$ python3 -q
>>> import numpy as np
>>> import numpy.linalg as la
>>> np.set_printoptions(precision=4, suppress=True, linewidth=140, floatmode="fixed")
>>> M, _ = la.qr(np.array([[-0.2, 0.5, -0.1, 0.8, -0.2, 0.6, 1.1, -0.8],
...     [0.9, -1.0, -0.4, -1.4, -0.1, -1.9, -0.8, 2.2],
...     [0.3, -0.6, 0.5, 0.0, 1.4, 0.7, 1.4, 0.8],
...     [-1.3, 0.8, -0.3, -0.2, 0.1, -1.5, -0.6, 0.8],
...     [-2.9, -0.1, -0.9, 0.9, 0.4, 0.6, -0.6, -0.9],
...     [0.6, 1.0, 1.0, 1.2, 1.5, -1.0, -0.3, 0.2],
...     [1.9, 0.5, -0.7, -0.1, 1.0, 1.1, 1.0, 0.8],
...     [-0.8, -1.3, 0.2, 1.7, -1.5, 0.2, 0.2, 1.0]]))
>>> print(M)
[[-0.0506  0.2236  0.0595  0.3325  0.1750  0.0506 -0.6507 -0.6139]
 [ 0.2275 -0.4564  0.2902 -0.2957 -0.1560 -0.6543 -0.0796 -0.3310]
 [ 0.0758 -0.2694 -0.3023 -0.0815 -0.7071  0.2678 -0.4789  0.1503]
 [-0.3286  0.3759  0.1084 -0.2546  0.0662 -0.4326 -0.4668  0.5145]
 [-0.7331  0.0098  0.3377  0.1956 -0.4633 -0.0237  0.2433 -0.1893]
 [ 0.1517  0.4286 -0.5495  0.2723 -0.3155 -0.4970  0.2287 -0.1355]
 [ 0.4803  0.1846  0.5885  0.4864 -0.2529 -0.0078 -0.0199  0.2965]
 [-0.2022 -0.5568 -0.2164  0.6177  0.2501 -0.2506 -0.1057  0.2901]]
>>> cov = M.T @ M
>>> round(np.trace(cov), 4), round((M ** 2).sum(), 4)
(np.float64(8.0), np.float64(8.0))
>>> np.allclose(cov, cov.T)
True
>>> la.eigvalsh(cov)[::-1]
array([1.0000, 1.0000, 1.0000, 1.0000, 1.0000, 1.0000, 1.0000, 1.0000])
>>> (M @ M.T).shape
(8, 8)
>>> la.matrix_rank(cov)
np.int64(8)
>>> cov.round(4) + 0
array([[1.0000, 0.0000, 0.0000, 0.0000, 0.0000, 0.0000, 0.0000, 0.0000],
       [0.0000, 1.0000, 0.0000, 0.0000, 0.0000, 0.0000, 0.0000, 0.0000],
       [0.0000, 0.0000, 1.0000, 0.0000, 0.0000, 0.0000, 0.0000, 0.0000],
       [0.0000, 0.0000, 0.0000, 1.0000, 0.0000, 0.0000, 0.0000, 0.0000],
       [0.0000, 0.0000, 0.0000, 0.0000, 1.0000, 0.0000, 0.0000, 0.0000],
       [0.0000, 0.0000, 0.0000, 0.0000, 0.0000, 1.0000, 0.0000, 0.0000],
       [0.0000, 0.0000, 0.0000, 0.0000, 0.0000, 0.0000, 1.0000, 0.0000],
       [0.0000, 0.0000, 0.0000, 0.0000, 0.0000, 0.0000, 0.0000, 1.0000]])
>>> print(np.diag(cov))
[1.0000 1.0000 1.0000 1.0000 1.0000 1.0000 1.0000 1.0000]
>>> print(la.svd(M, compute_uv=False) ** 2)
[1.0000 1.0000 1.0000 1.0000 1.0000 1.0000 1.0000 1.0000]
>>> Q, vecs = la.qr(M[:, :1])[0], la.qr(M[:, 1:])[0]
>>> sig = la.svd(Q.T @ vecs, compute_uv=False)
>>> print(np.degrees(np.arccos(sig.clip(0, 1))))
[90.0000]
>>> B = la.inv(M)
>>> B
array([[-0.0506,  0.2275,  0.0758, -0.3286, -0.7331,  0.1517,  0.4803, -0.2022],
       [ 0.2236, -0.4564, -0.2694,  0.3759,  0.0098,  0.4286,  0.1846, -0.5568],
       [ 0.0595,  0.2902, -0.3023,  0.1084,  0.3377, -0.5495,  0.5885, -0.2164],
       [ 0.3325, -0.2957, -0.0815, -0.2546,  0.1956,  0.2723,  0.4864,  0.6177],
       [ 0.1750, -0.1560, -0.7071,  0.0662, -0.4633, -0.3155, -0.2529,  0.2501],
       [ 0.0506, -0.6543,  0.2678, -0.4326, -0.0237, -0.4970, -0.0078, -0.2506],
       [-0.6507, -0.0796, -0.4789, -0.4668,  0.2433,  0.2287, -0.0199, -0.1057],
       [-0.6139, -0.3310,  0.1503,  0.5145, -0.1893, -0.1355,  0.2965,  0.2901]])
>>> (np.abs(B) > 1e-9).astype(int)
array([[1, 1, 1, 1, 1, 1, 1, 1],
       [1, 1, 1, 1, 1, 1, 1, 1],
       [1, 1, 1, 1, 1, 1, 1, 1],
       [1, 1, 1, 1, 1, 1, 1, 1],
       [1, 1, 1, 1, 1, 1, 1, 1],
       [1, 1, 1, 1, 1, 1, 1, 1],
       [1, 1, 1, 1, 1, 1, 1, 1],
       [1, 1, 1, 1, 1, 1, 1, 1]])
>>> print(np.round(M @ B, 4) + 0)
[[1.0000 0.0000 0.0000 0.0000 0.0000 0.0000 0.0000 0.0000]
 [0.0000 1.0000 0.0000 0.0000 0.0000 0.0000 0.0000 0.0000]
 [0.0000 0.0000 1.0000 0.0000 0.0000 0.0000 0.0000 0.0000]
 [0.0000 0.0000 0.0000 1.0000 0.0000 0.0000 0.0000 0.0000]
 [0.0000 0.0000 0.0000 0.0000 1.0000 0.0000 0.0000 0.0000]
 [0.0000 0.0000 0.0000 0.0000 0.0000 1.0000 0.0000 0.0000]
 [0.0000 0.0000 0.0000 0.0000 0.0000 0.0000 1.0000 0.0000]
 [0.0000 0.0000 0.0000 0.0000 0.0000 0.0000 0.0000 1.0000]]
>>> round(la.slogdet(M)[0], 4)
np.float64(-1.0)
>>> la.det(M) * B
array([[ 0.0506, -0.2275, -0.0758,  0.3286,  0.7331, -0.1517, -0.4803,  0.2022],
       [-0.2236,  0.4564,  0.2694, -0.3759, -0.0098, -0.4286, -0.1846,  0.5568],
       [-0.0595, -0.2902,  0.3023, -0.1084, -0.3377,  0.5495, -0.5885,  0.2164],
       [-0.3325,  0.2957,  0.0815,  0.2546, -0.1956, -0.2723, -0.4864, -0.6177],
       [-0.1750,  0.1560,  0.7071, -0.0662,  0.4633,  0.3155,  0.2529, -0.2501],
       [-0.0506,  0.6543, -0.2678,  0.4326,  0.0237,  0.4970,  0.0078,  0.2506],
       [ 0.6507,  0.0796,  0.4789,  0.4668, -0.2433, -0.2287,  0.0199,  0.1057],
       [ 0.6139,  0.3310, -0.1503, -0.5145,  0.1893,  0.1355, -0.2965, -0.2901]])
>>> np.round(la.cond(M), 4)
np.float64(1.0)
>>> print(np.round(M[4] @ M[1], 4))
-0.0
>>> np.round(la.norm(M, 2), 4)
np.float64(1.0)
>>> print(round(la.norm(M, "nuc"), 4))
8.0
>>> la.norm(M, axis=0)
array([1.0000, 1.0000, 1.0000, 1.0000, 1.0000, 1.0000, 1.0000, 1.0000])
>>> print(round(float(la.norm(M[4], 1)), 4), round(float(la.norm(M[4], np.inf)), 4))
2.1958 0.7331
>>> round(float(la.norm(M[4] - M[1])), 4)
1.4142
>>> feats = np.load("test13.npy")
>>> print(feats)
[[ 1  1 -1 -1 -1 -1  1  1]
 [ 1 -1  1 -1  1 -1  1 -1]
 [ 1 -1 -1  1  1 -1 -1  1]
 [ 1  1  1  1  1  1  1  1]]
>>> theta = np.radians(72)
>>> r_ = np.eye(8)
>>> r_[4, 4] = r_[2, 2] = np.cos(theta)
>>> r_[4, 2], r_[2, 4] = -np.sin(theta), np.sin(theta)
>>> r_
array([[ 1.0000,  0.0000,  0.0000,  0.0000,  0.0000,  0.0000,  0.0000,  0.0000],
       [ 0.0000,  1.0000,  0.0000,  0.0000,  0.0000,  0.0000,  0.0000,  0.0000],
       [ 0.0000,  0.0000,  0.3090,  0.0000,  0.9511,  0.0000,  0.0000,  0.0000],
       [ 0.0000,  0.0000,  0.0000,  1.0000,  0.0000,  0.0000,  0.0000,  0.0000],
       [ 0.0000,  0.0000, -0.9511,  0.0000,  0.3090,  0.0000,  0.0000,  0.0000],
       [ 0.0000,  0.0000,  0.0000,  0.0000,  0.0000,  1.0000,  0.0000,  0.0000],
       [ 0.0000,  0.0000,  0.0000,  0.0000,  0.0000,  0.0000,  1.0000,  0.0000],
       [ 0.0000,  0.0000,  0.0000,  0.0000,  0.0000,  0.0000,  0.0000,  1.0000]])
>>> B = feats @ r_.T
>>> round(la.det(r_), 4), round(np.trace(r_), 4)
(np.float64(1.0), np.float64(6.618))
>>> print(la.svd(feats, compute_uv=False), la.svd(B, compute_uv=False))
[2.8284 2.8284 2.8284 2.8284] [2.8284 2.8284 2.8284 2.8284]
>>> print(B)
[[ 1.0000  1.0000 -1.2601 -1.0000  0.6420 -1.0000  1.0000  1.0000]
 [ 1.0000 -1.0000  1.2601 -1.0000 -0.6420 -1.0000  1.0000 -1.0000]
 [ 1.0000 -1.0000  0.6420  1.0000  1.2601 -1.0000 -1.0000  1.0000]
 [ 1.0000  1.0000  1.2601  1.0000 -0.6420  1.0000  1.0000  1.0000]]
>>> np.abs(B - feats).max(axis=0)
array([0.0000, 0.0000, 1.6420, 0.0000, 1.6420, 0.0000, 0.0000, 0.0000])
>>> feats.sum(axis=0)
array([ 4,  0,  0,  0,  2, -2,  2,  2])
>>> np.diff(feats, axis=0)
array([[ 0, -2,  2,  0,  2,  0,  0, -2],
       [ 0,  0, -2,  2,  0,  0, -2,  2],
       [ 0,  2,  2,  0,  0,  2,  2,  0]])
>>> la.svd(feats, compute_uv=False)
array([2.8284, 2.8284, 2.8284, 2.8284])
>>> print(feats - feats[0])
[[ 0  0  0  0  0  0  0  0]
 [ 0 -2  2  0  2  0  0 -2]
 [ 0 -2  0  2  2  0 -2  0]
 [ 0  0  2  2  2  2  0  0]]
>>> round(float(la.norm(feats)), 4)
5.6569
>>> X = np.load("run7.npy")
>>> print(X)
[[ -3   3   1  -1]
 [ 24 -24  -8   8]
 [ -6   6   2  -2]
 [ -9   9   3  -3]
 [ 18 -18  -6   6]
 [  9  -9  -3   3]
 [ -3   3   1  -1]
 [ -3   3   1  -1]
 [-15  15   5  -5]]
>>> [round(float(x), 4) for x in la.svd(X, compute_uv=False)[:3]]
[54.7723, 0.0, 0.0]
>>> la.cond(X) > 100
np.True_
>>> np.argsort(-la.norm(X, axis=0).round(6), kind="stable")[:3]
array([0, 1, 2])
>>> E = np.loadtxt("case17.csv", delimiter=",")
>>> E
array([[ 0.9735,  0.4938, -0.1626, -0.2108],
       [ 0.4938,  0.3258, -0.1776, -0.4439],
       [-0.1626, -0.1776,  0.1474,  0.4609],
       [-0.2108, -0.4439,  0.4609,  1.5533]])
>>> (E + E.T) / 2
array([[ 0.9735,  0.4938, -0.1626, -0.2108],
       [ 0.4938,  0.3258, -0.1776, -0.4439],
       [-0.1626, -0.1776,  0.1474,  0.4609],
       [-0.2108, -0.4439,  0.4609,  1.5533]])
>>> (E - E.T) / 2
array([[0.0000, 0.0000, 0.0000, 0.0000],
       [0.0000, 0.0000, 0.0000, 0.0000],
       [0.0000, 0.0000, 0.0000, 0.0000],
       [0.0000, 0.0000, 0.0000, 0.0000]])
>>> np.allclose(E, E.T)
True
>>> np.round(np.abs(la.eigvals(E)).max(), 4)
np.float64(2.0)
>>> E @ E
array([[ 1.2625,  0.7641, -0.3671, -0.8269],
       [ 0.7641,  0.5786, -0.3690, -1.0202],
       [-0.3671, -0.3690,  0.2921,  0.8970],
       [-0.8269, -1.0202,  0.8970,  2.8668]])
>>> np.round(np.sort(np.abs(la.eigvals(E))), 4) + 0
array([0.0000, 0.0000, 1.0000, 2.0000])
>>> round(float(la.det(E)), 4)
-0.0
>>> W1 = np.array([[0, 0, 1, 1, 0], [1, 0, 3, 1, 2], [0, 2, 1, 3, 1], [2, 0, 2, 1, 3]])
>>> c = np.array([2, 0, -3, 3, 2])
>>> act = np.maximum(E @ W1 + c, 0)
>>> (act > 0).mean(axis=0)
array([1.0000, 0.5000, 0.0000, 1.0000, 1.0000])
>>> (act > 0).astype(int)
array([[1, 0, 0, 1, 1],
       [1, 0, 0, 1, 1],
       [1, 1, 0, 1, 1],
       [1, 1, 0, 1, 1]])
>>> basis = np.array([[1, 0], [-5, 1], [3, 7], [8, 7], [9, 3]])
>>> (act @ basis).round(6).argmax(axis=1)
array([0, 0, 0, 0])
>>> act @ basis
array([[51.9546, 32.9585],
       [34.4593, 23.3258],
       [58.3457, 34.7583],
       [98.4006, 56.5896]])
>>> r = la.matrix_rank(E)
>>> r
np.int64(2)
>>> null = la.svd(E)[2][r:].T
>>> la.matrix_rank(E.T @ E), la.matrix_rank(E @ E.T)
(np.int64(2), np.int64(2))
>>> print([int(la.matrix_rank(E[:i])) for i in range(1, len(E) + 1)])
[1, 2, 2, 2]
>>> print(null.shape)
(4, 2)
>>> [int(la.matrix_rank(np.delete(E, i, axis=0))) for i in range(4)]
[2, 2, 2, 2]
>>> left, sig, Vt = la.svd(E, full_matrices=False)
>>> np.abs(left[:, 0]).round(6).argmax()
np.int64(3)
>>> print(np.round(left.T @ E @ Vt.T, 4) + 0)
[[2.0000 0.0000 0.0000 0.0000]
 [0.0000 1.0000 0.0000 0.0000]
 [0.0000 0.0000 0.0000 0.0000]
 [0.0000 0.0000 0.0000 0.0000]]
>>> data = np.loadtxt("mat.csv", delimiter=",")
>>> data
array([[ 1.9742,  2.0236,  0.0003, -0.9760,  2.9934, -0.0383],
       [-1.9640,  0.0089,  2.0120,  4.0322, -1.9966, -3.9987],
       [-1.9866, -2.0059,  0.0386,  0.9775, -2.9840,  0.0199],
       [-1.9751, -1.9535,  0.0052,  0.9839, -3.0232,  0.0174],
       [ 1.0226, -1.9980, -2.9858, -5.0124,  0.0029,  6.0498],
       [ 1.9977,  3.9949,  1.9717,  1.9631,  3.9934, -3.9841],
       [ 0.0194, -0.0038, -0.0111, -0.0007,  0.0037, -0.0111],
       [-1.9851,  0.0149,  2.0141,  4.0146, -1.9937, -3.9858]])
>>> la.cond(data) > 100
np.True_
>>> print(np.argsort(-la.norm(data, axis=0).round(6), kind="stable")[:3])
[5 3 4]
>>> round(la.norm(data, 2) / la.norm(data), 4)
np.float64(0.7996)
>>> r0 = np.array([-3, 3])
>>> print(np.cross(data[2, :3], data[6, :3]))
[ 0.0224 -0.0213  0.0465]
>>> np.polyval(r0, data[2])
array([ 8.9598,  9.0177,  2.8842,  0.0675, 11.9520,  2.9403])
>>> print(np.convolve(data[2], r0))
[ 5.9598  0.0579 -6.1335 -2.8167 11.8845 -9.0117  0.0597]
>>> np.correlate(data[2], data[6], "full")
array([ 0.0221,  0.0149, -0.0065,  0.0127,  0.0665, -0.0433, -0.0477,  0.0301,  0.0301, -0.0580,  0.0004])
>>> data @ data
Traceback (most recent call last):
  File "<python-input-89>", line 1, in <module>
    data @ data
    ~~~~~^~~~~~
ValueError: matmul: Input operand 1 has a mismatch in its core dimension 0, with gufunc signature (n?,k),(k,m?)->(n?,m?) (size 8 is different from 6)
>>> cov = data.T @ data
>>> la.svd(data, compute_uv=False) ** 2
array([177.0318,  99.8298,   0.0034,   0.0022,   0.0017,   0.0006])
>>> (data @ data.T).shape
(8, 8)
>>> hat = data @ la.solve(data.T @ data, data.T)
>>> np.diag(hat)
array([0.3972, 0.7062, 0.8747, 0.9964, 0.9804, 0.9257, 0.5369, 0.5824])
>>> hat @ data[:, 1]
array([ 2.0236,  0.0089, -2.0059, -1.9535, -1.9980,  3.9949, -0.0038,  0.0149])
>>> round(np.trace(hat), 4)
np.float64(6.0)
>>> np.round(la.norm(data) ** 2 / la.norm(data, 2) ** 2, 4)
np.float64(1.564)
>>> round(la.norm(data, 1), 4), round(float(la.norm(data, np.inf)), 4)
(np.float64(18.1051), 17.9049)
>>> la.norm(data, axis=1)
array([4.2317, 6.6438, 4.2228, 4.2220, 8.6993, 7.7144, 0.0255, 6.6314])
>>> print(round(la.norm(data[6] - data[3]), 4))
4.2323
>>> J = np.diag(np.array([5, 3, 0, 4, 4, 5, 5, 3, 1])) + -2 * np.eye(9, k=1) + -2 * np.eye(9, k=-1)
>>> J
array([[ 5.0000, -2.0000,  0.0000,  0.0000,  0.0000,  0.0000,  0.0000,  0.0000,  0.0000],
       [-2.0000,  3.0000, -2.0000,  0.0000,  0.0000,  0.0000,  0.0000,  0.0000,  0.0000],
       [ 0.0000, -2.0000,  0.0000, -2.0000,  0.0000,  0.0000,  0.0000,  0.0000,  0.0000],
       [ 0.0000,  0.0000, -2.0000,  4.0000, -2.0000,  0.0000,  0.0000,  0.0000,  0.0000],
       [ 0.0000,  0.0000,  0.0000, -2.0000,  4.0000, -2.0000,  0.0000,  0.0000,  0.0000],
       [ 0.0000,  0.0000,  0.0000,  0.0000, -2.0000,  5.0000, -2.0000,  0.0000,  0.0000],
       [ 0.0000,  0.0000,  0.0000,  0.0000,  0.0000, -2.0000,  5.0000, -2.0000,  0.0000],
       [ 0.0000,  0.0000,  0.0000,  0.0000,  0.0000,  0.0000, -2.0000,  3.0000, -2.0000],
       [ 0.0000,  0.0000,  0.0000,  0.0000,  0.0000,  0.0000,  0.0000, -2.0000,  1.0000]])
>>> vals, vecs = la.eigh(J)
>>> x0 = np.array([0, 3, -1, 0, 1, 0, 1, -2, -3])
>>> la.eigvalsh(J[1:, 1:])
array([-1.6758, -0.5110,  1.3272,  2.7144,  3.7602,  4.8319,  6.4345,  8.1187])
>>> x0 @ J @ x0
np.float64(53.0)
>>> x0 @ J @ x0 / (x0 @ x0), round(float(vals[0]), 4), round(vals[-1], 4)
(np.float64(2.12), -1.7625, np.float64(8.1198))
